In [1]: import numpy as np

In [2]: np.set_printoptions(precision=1, suppress=True, linewidth=100)

In [3]: W0 = np.array([[-1, -2, 0, 1, -3, -3, 1, 0, 2, 2, 1, -1],
   ...:     [-1, 3, -1, -1, 2, 0, -2, 3, -3, 0, 0, 0],
   ...:     [-3, -3, 3, 0, 2, -1, 2, 3, 2, 2, 2, 3],
   ...:     [2, 3, 1, 0, -2, 0, 2, 2, -3, -2, -2, 3],
   ...:     [3, -3, 2, 1, 1, -2, 1, 0, -1, -2, 2, 3],
   ...:     [3, -1, -2, -3, 3, 3, 0, 2, -2, -1, 2, 3],
   ...:     [1, 2, 2, -3, -1, -1, -3, -2, -1, 0, 3, 3],
   ...:     [1, 0, -3, 0, 1, 1, -1, -2, 0, 1, -1, 1],
   ...:     [1, -1, 1, 1, -2, 2, -1, -3, 0, -3, -2, -2],
   ...:     [-3, -2, 3, -2, 0, 0, -1, -3, 3, -2, -2, -3],
   ...:     [-1, -3, -3, -2, -2, -1, 0, -1, 1, -2, 1, 2]])

In [4]: W0[:, 5] = -1 * W0[:, 6]

In [5]: W0
Out[5]: 
array([[-1, -2,  0,  1, -3, -1,  1,  0,  2,  2,  1, -1],
       [-1,  3, -1, -1,  2,  2, -2,  3, -3,  0,  0,  0],
       [-3, -3,  3,  0,  2, -2,  2,  3,  2,  2,  2,  3],
       [ 2,  3,  1,  0, -2, -2,  2,  2, -3, -2, -2,  3],
       [ 3, -3,  2,  1,  1, -1,  1,  0, -1, -2,  2,  3],
       [ 3, -1, -2, -3,  3,  0,  0,  2, -2, -1,  2,  3],
       [ 1,  2,  2, -3, -1,  3, -3, -2, -1,  0,  3,  3],
       [ 1,  0, -3,  0,  1,  1, -1, -2,  0,  1, -1,  1],
       [ 1, -1,  1,  1, -2,  1, -1, -3,  0, -3, -2, -2],
       [-3, -2,  3, -2,  0,  1, -1, -3,  3, -2, -2, -3],
       [-1, -3, -3, -2, -2,  0,  0, -1,  1, -2,  1,  2]])

In [6]: np.round(np.linalg.norm(W0) ** 2 / np.linalg.norm(W0, 2) ** 2, 1)
Out[6]: np.float64(3.5)

In [7]: round(np.linalg.norm(W0, 2), 1)
Out[7]: np.float64(12.0)

In [8]: np.linalg.norm(W0, axis=0)
Out[8]: array([6.8, 7.7, 7.1, 5.5, 6.4, 5.1, 5.1, 7.3, 6.5, 5.9, 6. , 8. ])

In [9]: np.linalg.norm(W0, axis=1)
Out[9]: array([5.2, 6.5, 8.3, 7.5, 6.6, 7.3, 7.7, 4.5, 6. , 7.9, 6.2])

In [10]: W0[2] @ W0[9]
Out[10]: np.int64(0)

In [11]: np.linalg.norm(W0, axis=1).argmax()
Out[11]: np.int64(2)
